$ python3 -q
>>> import numpy as np
>>> from numpy import linalg as LA
>>> np.set_printoptions(suppress=True, linewidth=140)
>>> sigma = 10 * 0.2 ** np.arange(4)
>>> rng = np.random.default_rng(654912)
>>> mat = rng.normal(size=(27, 4)) * rng.permutation(sigma)
>>> mat.round(3)
array([[  0.008,  -2.774,  -0.849,   0.017],
       [ -0.053,  -1.893,  21.632,  -0.055],
       [ -0.09 ,  -3.358,  -0.548,   0.546],
       [ -0.199,   0.739,  17.104,   0.713],
       [ -0.092,  -2.426,  17.552,  -0.011],
       [  0.013,   1.785,   9.269,   0.311],
       [ -0.249,   1.55 ,   7.357,  -0.309],
       [  0.083,  -1.091,  14.648,  -0.215],
       [ -0.008,  -1.067,   6.143,  -0.252],
       [ -0.031,  -1.071,  -4.984,   0.378],
       [  0.013,  -3.775,   1.037,   0.246],
       [  0.03 ,  -1.841,  -1.446,   0.072],
       [  0.011,   0.105,  13.702,   0.496],
       [ -0.125,  -2.693,   0.072,  -0.357],
       [  0.067,  -0.866,   4.536,  -0.118],
       [ -0.09 ,   0.062, -10.823,  -0.12 ],
       [  0.007,   1.391,  13.771,   0.204],
       [  0.064,  -0.972,  -2.989,  -0.391],
       [ -0.014,   0.638,  -1.376,  -0.216],
       [ -0.032,   1.211,   4.807,   0.373],
       [  0.014,   1.387, -16.928,  -0.256],
       [ -0.131,  -1.415,  -0.543,   0.361],
       [  0.074,   0.955,  -3.668,   0.024],
       [  0.117,  -1.299,  -3.643,   0.336],
       [ -0.08 ,   0.331,   7.767,  -0.115],
       [ -0.013,  -0.39 ,   7.185,   0.07 ],
       [ -0.111,  -0.844,  -2.535,  -0.723]])
>>> z = mat[:, 2] > np.median(mat[:, 2])
>>> r0 = mat[z].mean(axis=0) - mat[~z].mean(axis=0)
>>> print(r0.round(3))
[-0.023  1.166 14.706  0.09 ]
>>> np.argsort(-np.abs(r0).round(6), kind="stable")
array([2, 1, 3, 0])
>>> z.astype(int)
array([0, 1, 0, 1, 1, 1, 1, 1, 1, 0, 0, 0, 1, 0, 1, 0, 1, 0, 0, 1, 0, 0, 0, 0, 1, 1, 0])
